$ ipython --no-banner

In [1]: import numpy as np

In [2]: import numpy.linalg as la

In [3]: np.set_printoptions(precision=3, suppress=True, linewidth=100, floatmode="fixed")

In [4]: arr = np.load("x.npy")

In [5]: arr
Out[5]: 
array([[ 9,  2,  7],
       [ 1,  4,  9],
       [ 9,  9, 18],
       [12,  3,  9],
       [12,  3,  9],
       [ 6,  8, 16],
       [ 6,  1,  5],
       [ 2,  2,  6],
       [ 1,  4,  9],
       [ 4,  5, 11],
       [ 5,  3,  8],
       [ 7,  6, 13],
       [ 6,  8, 16],
       [ 2,  2,  6],
       [ 3,  7, 14],
       [ 9,  2,  7],
       [11,  5, 12],
       [ 0,  6, 12],
       [ 0,  6, 12],
       [ 1,  4,  9],
       [ 3,  7, 14],
       [10,  7, 15],
       [ 4,  5, 11],
       [ 0,  6, 12],
       [11,  5, 12],
       [11,  5, 12],
       [10,  7, 15]])

In [6]: M2 = np.c_[arr[:, :1] @ np.array([[4]]), np.array([0, 2, 0, 1, -3, -1, 0, 2, 2, -2, 2, -3, 0, -1, 0, -1, 0, -2, 2, -3, 1, 2, 0, -3, -2, -1, 0])]

In [7]: M2
Out[7]: 
array([[36,  0],
       [ 4,  2],
       [36,  0],
       [48,  1],
       [48, -3],
       [24, -1],
       [24,  0],
       [ 8,  2],
       [ 4,  2],
       [16, -2],
       [20,  2],
       [28, -3],
       [24,  0],
       [ 8, -1],
       [12,  0],
       [36, -1],
       [44,  0],
       [ 0, -2],
       [ 0,  2],
       [ 4, -3],
       [12,  1],
       [40,  2],
       [16,  0],
       [ 0, -3],
       [44, -2],
       [44, -1],
       [40,  0]])

In [8]: la.matrix_rank(M2)
Out[8]: np.int64(2)

In [9]: print(np.round(la.norm(M2 - arr @ la.lstsq(arr, M2)[0], axis=0), 3) + 0)
[0.000 8.638]

In [10]: print(la.norm(la.qr(arr)[0].T @ M2, axis=0) ** 2 / ((M2 ** 2).sum(axis=0) + 1e-12))
[1.000 0.043]

In [11]: P = arr @ la.solve(arr.T @ arr, arr.T)

In [12]: np.trace(P)
Out[12]: np.float64(3.0)

In [13]: la.matrix_rank(np.eye(27) - P)
Out[13]: np.int64(24)

In [14]: M = np.load("sample17.npy")

In [15]: M
Out[15]: 
array([[-0.600,  0.800,  0.600, -0.800,  2.200, -0.300, -0.100, -0.300],
       [-0.700,  0.400, -1.500, -1.200, -0.100, -1.100, -0.700,  0.600],
       [ 0.200,  0.300,  1.900, -0.800, -2.000, -0.500,  0.700,  1.400],
       [-1.400, -1.500,  1.100,  0.800, -1.600, -0.600,  1.300,  1.100],
       [ 1.100, -0.300, -0.200, -0.900, -0.200,  0.000, -0.800,  0.600],
       [-0.400,  0.200, -1.100, -0.900,  1.000,  0.400, -0.400,  0.300],
       [ 0.900, -0.100, -0.500, -0.400,  0.300,  1.500, -0.700, -0.600],
       [ 0.100, -0.300, -0.300,  0.600, -0.800,  0.700,  1.100,  0.200],
       [ 0.100,  0.100,  0.500,  0.300, -0.400,  0.900,  0.400, -0.300],
       [ 1.400, -0.400, -0.600, -0.700, -0.700, -1.400,  1.600, -0.600],
       [ 0.100, -0.900, -0.100,  0.700,  1.100, -1.700, -1.800, -0.400],
       [ 0.400,  0.600, -0.900,  0.500,  0.800,  0.100, -0.900,  0.400],
       [ 1.600,  1.400,  1.400,  0.800, -0.900,  0.200, -0.100,  1.500],
       [ 0.700,  0.900, -1.200,  0.800, -0.400, -0.200, -1.300,  0.700],
       [-0.900, -1.200, -1.600, -2.900,  0.000, -0.800,  1.000,  0.700],
       [ 1.700,  0.000, -0.500,  1.300, -0.500,  0.200, -1.100,  1.300],
       [ 0.100,  0.000, -0.100,  0.200, -0.400, -0.600, -1.000, -1.500],
       [ 1.600,  0.600, -1.900,  1.600,  0.900, -0.500,  0.500,  1.100],
       [ 1.500, -1.300, -0.600, -0.400,  0.300, -0.900, -0.300, -0.100],
       [-0.200,  0.500,  1.100,  0.200, -1.100,  0.100, -2.000,  2.100],
       [ 1.400, -1.400,  0.400, -0.900, -1.700, -1.400, -0.700,  1.100],
       [ 0.900,  0.000, -1.100, -0.400,  1.400,  0.400,  1.200,  1.800],
       [ 0.600, -0.800, -2.200, -0.500,  0.300, -0.800,  0.800,  0.300],
       [ 1.300,  0.800, -0.300, -0.700, -0.100,  1.500,  0.200, -1.700],
       [ 0.500,  0.900, -1.300, -0.200,  0.400,  0.200, -0.100,  0.200],
       [-0.600,  0.700, -1.700,  0.300,  0.100,  0.500, -0.300,  0.100],
       [-1.000,  0.700, -0.300, -0.400, -0.500, -0.100, -1.900, -0.600],
       [-1.200, -0.400,  1.400,  0.000,  1.000,  0.300,  0.600,  0.700],
       [ 0.300,  1.400, -0.900,  0.500,  1.100,  0.100,  0.600,  1.500],
       [-0.600, -0.800,  0.100, -0.100,  0.400,  0.400, -1.300,  1.200],
       [-0.500, -2.500,  1.200,  0.300, -0.600,  2.000, -0.800,  2.500],
       [-0.400, -2.000, -0.600, -1.000,  1.000, -0.200,  0.200, -1.200],
       [-0.800,  1.700,  1.100,  0.800, -2.000,  1.200, -0.800, -1.100],
       [-0.100, -0.800, -0.900, -0.100,  1.500,  1.000, -0.200, -1.200],
       [ 0.600,  1.300,  0.100,  0.500,  0.300,  0.500,  0.000, -0.100],
       [ 1.700, -1.200,  0.000, -0.300, -1.900,  1.000,  0.100,  0.300],
       [-0.300,  1.500, -1.200,  0.300, -1.700, -0.300,  0.600, -1.400],
       [-0.500,  3.500,  3.500, -0.500, -0.500,  2.500,  9.500,  7.500],
       [ 0.100,  0.200, -0.600, -1.700,  2.200,  1.100,  0.000, -0.800],
       [-1.500, -0.400, -0.200, -1.200, -0.500,  0.800,  0.600, -1.000],
       [-2.000, -0.200, -0.500, -1.900,  1.700, -0.600,  0.700, -0.500]])

In [16]: gram = np.cov(M, rowvar=False)

In [17]: la.eigvalsh(gram)[::-1]
Out[17]: array([5.202, 1.760, 1.264, 1.108, 0.937, 0.669, 0.429, 0.424])

In [18]: np.polyfit(M[:, 5], M[:, 4], 1)
Out[18]: array([-0.020, -0.012])

In [19]: gram.shape
Out[19]: (8, 8)
